>>> import numpy as np
>>> np.set_printoptions(suppress=True, linewidth=100)
>>> tidy = lambda a: np.round(a, 3) + 0
>>> m1 = np.array([[-0.09, 0.2, -0.06],
...     [0.09, -0.2, 0.06],
...     [-1.44, 3.2, -0.96],
...     [0.09, -0.2, 0.06]])
>>> # rows 1 and 3 are equal
>>> theta = np.radians(36)
>>> r_ = np.eye(3)
>>> r_[0, 0] = r_[2, 2] = np.cos(theta)
>>> r_[0, 2], r_[2, 0] = -np.sin(theta), np.sin(theta)
>>> tidy(r_)
array([[ 0.809,  0.   , -0.588],
       [ 0.   ,  1.   ,  0.   ],
       [ 0.588,  0.   ,  0.809]])
>>> A2 = m1 @ r_.T
>>> tidy(np.abs(A2 - m1).max(axis=0))
array([0.839, 0.   , 0.663])
>>> np.allclose(np.linalg.norm(m1, axis=1), np.linalg.norm(A2, axis=1))
True
>>> feats = np.load("run2.npy")
>>> feats
array([[2, 2, 0, 0, 0, 2, 2],
       [1, 0, 2, 0, 0, 0, 0],
       [1, 1, 2, 1, 1, 2, 0],
       [2, 0, 0, 2, 0, 0, 0],
       [2, 0, 0, 0, 0, 2, 0],
       [2, 2, 1, 2, 2, 0, 1],
       [2, 0, 2, 2, 0, 0, 0]])
>>> theta = np.radians(135)
>>> r_ = np.eye(7)
>>> r_[4, 4] = r_[3, 3] = np.cos(theta)
>>> r_[4, 3], r_[3, 4] = -np.sin(theta), np.sin(theta)
>>> tidy(r_)
array([[ 1.   ,  0.   ,  0.   ,  0.   ,  0.   ,  0.   ,  0.   ],
       [ 0.   ,  1.   ,  0.   ,  0.   ,  0.   ,  0.   ,  0.   ],
       [ 0.   ,  0.   ,  1.   ,  0.   ,  0.   ,  0.   ,  0.   ],
       [ 0.   ,  0.   ,  0.   , -0.707,  0.707,  0.   ,  0.   ],
       [ 0.   ,  0.   ,  0.   , -0.707, -0.707,  0.   ,  0.   ],
       [ 0.   ,  0.   ,  0.   ,  0.   ,  0.   ,  1.   ,  0.   ],
       [ 0.   ,  0.   ,  0.   ,  0.   ,  0.   ,  0.   ,  1.   ]])
>>> A2 = feats @ r_.T
>>> np.allclose(feats @ feats.T, A2 @ A2.T)
True
>>> tidy(np.linalg.svd(feats, compute_uv=False)), tidy(np.linalg.svd(A2, compute_uv=False))
(array([7.024, 3.621, 2.72 , 2.444, 1.557, 0.869, 0.07 ]), array([7.024, 3.621, 2.72 , 2.444, 1.557, 0.869, 0.07 ]))
>>> tidy(np.abs(A2 - feats).max(axis=0))
array([0.   , 0.   , 0.   , 3.414, 4.828, 0.   , 0.   ])
>>> tidy(A2)
array([[ 2.   ,  2.   ,  0.   ,  0.   ,  0.   ,  2.   ,  2.   ],
       [ 1.   ,  0.   ,  2.   ,  0.   ,  0.   ,  0.   ,  0.   ],
       [ 1.   ,  1.   ,  2.   ,  0.   , -1.414,  2.   ,  0.   ],
       [ 2.   ,  0.   ,  0.   , -1.414, -1.414,  0.   ,  0.   ],
       [ 2.   ,  0.   ,  0.   ,  0.   ,  0.   ,  2.   ,  0.   ],
       [ 2.   ,  2.   ,  1.   ,  0.   , -2.828,  0.   ,  1.   ],
       [ 2.   ,  0.   ,  2.   , -1.414, -1.414,  0.   ,  0.   ]])
>>> np.allclose(np.linalg.norm(feats, axis=1), np.linalg.norm(A2, axis=1))
True
>>> A2 = r_ / np.linalg.norm(r_, axis=1, keepdims=True)
>>> G = A2 @ A2.T
>>> G[6]
array([0., 0., 0., 0., 0., 0., 1.])
>>> np.degrees(np.arccos(np.clip(G[6, 2], -1, 1)))
np.float64(90.0)
>>> (np.abs(G) > 0.9).astype(int)
array([[1, 0, 0, 0, 0, 0, 0],
       [0, 1, 0, 0, 0, 0, 0],
       [0, 0, 1, 0, 0, 0, 0],
       [0, 0, 0, 1, 0, 0, 0],
       [0, 0, 0, 0, 1, 0, 0],
       [0, 0, 0, 0, 0, 1, 0],
       [0, 0, 0, 0, 0, 0, 1]])
>>> np.argwhere(np.triu(np.abs(G) > 0.95, 1))
array([], shape=(0, 2), dtype=int64)
>>> tidy(G)
array([[1., 0., 0., 0., 0., 0., 0.],
       [0., 1., 0., 0., 0., 0., 0.],
       [0., 0., 1., 0., 0., 0., 0.],
       [0., 0., 0., 1., 0., 0., 0.],
       [0., 0., 0., 0., 1., 0., 0.],
       [0., 0., 0., 0., 0., 1., 0.],
       [0., 0., 0., 0., 0., 0., 1.]])
>>> rng = np.random.default_rng(578183)
>>> z = rng.permutation(7)
>>> z
array([6, 3, 0, 1, 5, 2, 4])
>>> A2 = feats[z][:, z]
>>> np.trace(A2)
np.int64(6)
>>> x0 = np.array([1, 2, 0, 0, 3, 1, 0])
>>> target = feats @ x0
>>> coef, lr = np.zeros(7), 1 / np.linalg.norm(feats, 2) ** 2
>>> for i in range(60):
...     coef -= lr * feats.T @ (feats @ coef - target)
...     if i % 10 == 0: print(i, round(np.linalg.norm(feats @ coef - target), 3))
... 
0 5.811
10 2.102
20 1.326
30 0.99
40 0.788
50 0.649
>>> tidy(np.linalg.cond(feats))
np.float64(100.353)
>>> tidy(coef)
array([0.678, 1.91 , 0.073, 0.355, 2.721, 1.159, 0.362])
>>> arr = np.load("mat.npy")
>>> arr
array([[ 2.,  0.,  1.],
       [ 2.,  1.,  1.],
       [ 0.,  0., -1.]])
>>> x0 = np.array([-4, -2, 5])
>>> target = arr @ x0
>>> coef, lr = np.zeros(3), 1 / np.linalg.norm(arr, 2) ** 2
>>> for i in range(250):
...     coef -= lr * arr.T @ (arr @ coef - target)
...     if i % 50 == 0: print(i, round(np.linalg.norm(arr @ coef - target), 3))
... 
0 5.437
50 0.108
100 0.002
150 0.0
200 0.0
>>> tidy(np.linalg.cond(arr))
np.float64(4.827)
>>> w1 = np.array([[1, 3, 2, 2, 0, 3], [3, 0, 3, 1, 1, 0], [1, 2, 1, 3, 1, 0]])
>>> coef = np.array([3, 0, 3, -1, -3, 1])
>>> act = np.maximum(arr @ w1 + coef, 0)
>>> tidy((act > 0).mean(axis=0))
array([1.   , 0.667, 1.   , 0.667, 0.   , 1.   ])
>>> act
array([[ 6.,  8.,  8.,  6.,  0.,  7.],
       [ 9.,  8., 11.,  7.,  0.,  7.],
       [ 2.,  0.,  2.,  0.,  0.,  1.]])
>>> cent = np.array([[2, 2, 0], [2, 0, 3], [3, 0, 2], [3, 2, 0], [3, 1, 1], [2, 1, 2]])
>>> w1 @ cent
array([[26,  9, 19],
       [21,  9,  7],
       [21,  9,  9]])
>>> F = np.load("sample1.npy")
>>> F
array([[3., 2., 0., 2.],
       [2., 3., 0., 2.],
       [0., 0., 3., 0.],
       [2., 2., 0., 3.]])
>>> # 2 blocks once reordered
>>> Q = F.astype(float).copy()
>>> for j in range(4):
...     Q[:, j] -= Q[:, :j] @ (Q[:, :j].T @ Q[:, j])
...     Q[:, j] /= np.linalg.norm(Q[:, j])
... 
>>> tidy(Q)
array([[ 0.728, -0.591,  0.   , -0.348],
       [ 0.485,  0.802,  0.   , -0.348],
       [ 0.   ,  0.   ,  1.   ,  0.   ],
       [ 0.485,  0.084,  0.   ,  0.87 ]])
>>> A2 = np.linalg.inv(F)
>>> (np.abs(A2) > 1e-9).astype(int)
array([[1, 1, 0, 1],
       [1, 1, 0, 1],
       [0, 0, 1, 0],
       [1, 1, 0, 1]])
>>> tidy(np.linalg.det(F) * np.linalg.det(A2))
np.float64(1.0)
>>> tidy(np.linalg.det(F) * A2)
array([[15., -6.,  0., -6.],
       [-6., 15.,  0., -6.],
       [ 0.,  0.,  7.,  0.],
       [-6., -6.,  0., 15.]])
>>> tidy(A2)
array([[ 0.714, -0.286,  0.   , -0.286],
       [-0.286,  0.714,  0.   , -0.286],
       [ 0.   ,  0.   ,  0.333,  0.   ],
       [-0.286, -0.286,  0.   ,  0.714]])
>>> tidy(np.linalg.slogdet(F)[0])
np.float64(1.0)
>>> tidy(np.linalg.cond(F))
np.float64(7.0)
